$ python3 -q
>>> import numpy as np
>>> from numpy import linalg as LA
>>> np.set_printoptions(suppress=True, linewidth=140)
>>> rng = np.random.default_rng(92)
>>> X = np.triu(rng.random((11, 11)) < 0.2, 1).astype(int)
>>> X = X + X.T
>>> X
array([[0, 1, 0, 0, 1, 0, 1, 1, 0, 1, 1],
       [1, 0, 0, 0, 0, 0, 1, 0, 0, 0, 0],
       [0, 0, 0, 0, 0, 0, 0, 0, 0, 0, 0],
       [0, 0, 0, 0, 0, 0, 1, 0, 0, 0, 0],
       [1, 0, 0, 0, 0, 0, 0, 1, 0, 0, 0],
       [0, 0, 0, 0, 0, 0, 0, 0, 0, 0, 0],
       [1, 1, 0, 1, 0, 0, 0, 0, 0, 0, 0],
       [1, 0, 0, 0, 1, 0, 0, 0, 0, 1, 0],
       [0, 0, 0, 0, 0, 0, 0, 0, 0, 0, 1],
       [1, 0, 0, 0, 0, 0, 0, 1, 0, 0, 0],
       [1, 0, 0, 0, 0, 0, 0, 0, 1, 0, 0]])
>>> # row 5 repeats row 2
>>> idx = rng.permutation(11)
>>> idx
array([ 0,  5,  9,  2,  6,  8,  3,  7, 10,  4,  1])
>>> A2 = X[idx][:, idx]
>>> round(float(LA.det(A2)), 3), round(LA.det(X[idx]), 3)
(0.0, np.float64(0.0))
>>> np.trace(A2)
np.int64(0)
>>> A2
array([[0, 0, 1, 0, 1, 0, 0, 1, 1, 1, 1],
       [0, 0, 0, 0, 0, 0, 0, 0, 0, 0, 0],
       [1, 0, 0, 0, 0, 0, 0, 1, 0, 0, 0],
       [0, 0, 0, 0, 0, 0, 0, 0, 0, 0, 0],
       [1, 0, 0, 0, 0, 0, 1, 0, 0, 0, 1],
       [0, 0, 0, 0, 0, 0, 0, 0, 1, 0, 0],
       [0, 0, 0, 0, 1, 0, 0, 0, 0, 0, 0],
       [1, 0, 1, 0, 0, 0, 0, 0, 0, 1, 0],
       [1, 0, 0, 0, 0, 1, 0, 0, 0, 0, 0],
       [1, 0, 0, 0, 0, 0, 0, 1, 0, 0, 0],
       [1, 0, 0, 0, 1, 0, 0, 0, 0, 0, 0]])
>>> round(np.abs(LA.eigvals(X)).max(), 3)
np.float64(3.116)
>>> LA.matrix_power(X, 3)
array([[6, 7, 0, 1, 8, 0, 8, 8, 0, 8, 7],
       [7, 2, 0, 1, 2, 0, 4, 3, 1, 2, 1],
       [0, 0, 0, 0, 0, 0, 0, 0, 0, 0, 0],
       [1, 1, 0, 0, 1, 0, 3, 1, 0, 1, 1],
       [8, 2, 0, 1, 2, 0, 2, 5, 1, 2, 1],
       [0, 0, 0, 0, 0, 0, 0, 0, 0, 0, 0],
       [8, 4, 0, 3, 2, 0, 2, 3, 1, 2, 1],
       [8, 3, 0, 1, 5, 0, 3, 4, 1, 5, 2],
       [0, 1, 0, 0, 1, 0, 1, 1, 0, 1, 2],
       [8, 2, 0, 1, 2, 0, 2, 5, 1, 2, 1],
       [7, 1, 0, 1, 1, 0, 1, 2, 2, 1, 0]])
>>> round(float(LA.det(X)), 3)
0.0
>>> np.allclose(X @ X.T, X.T @ X)
True
>>> (X + X.T) / 2
array([[0., 1., 0., 0., 1., 0., 1., 1., 0., 1., 1.],
       [1., 0., 0., 0., 0., 0., 1., 0., 0., 0., 0.],
       [0., 0., 0., 0., 0., 0., 0., 0., 0., 0., 0.],
       [0., 0., 0., 0., 0., 0., 1., 0., 0., 0., 0.],
       [1., 0., 0., 0., 0., 0., 0., 1., 0., 0., 0.],
       [0., 0., 0., 0., 0., 0., 0., 0., 0., 0., 0.],
       [1., 1., 0., 1., 0., 0., 0., 0., 0., 0., 0.],
       [1., 0., 0., 0., 1., 0., 0., 0., 0., 1., 0.],
       [0., 0., 0., 0., 0., 0., 0., 0., 0., 0., 1.],
       [1., 0., 0., 0., 0., 0., 0., 1., 0., 0., 0.],
       [1., 0., 0., 0., 0., 0., 0., 0., 1., 0., 0.]])
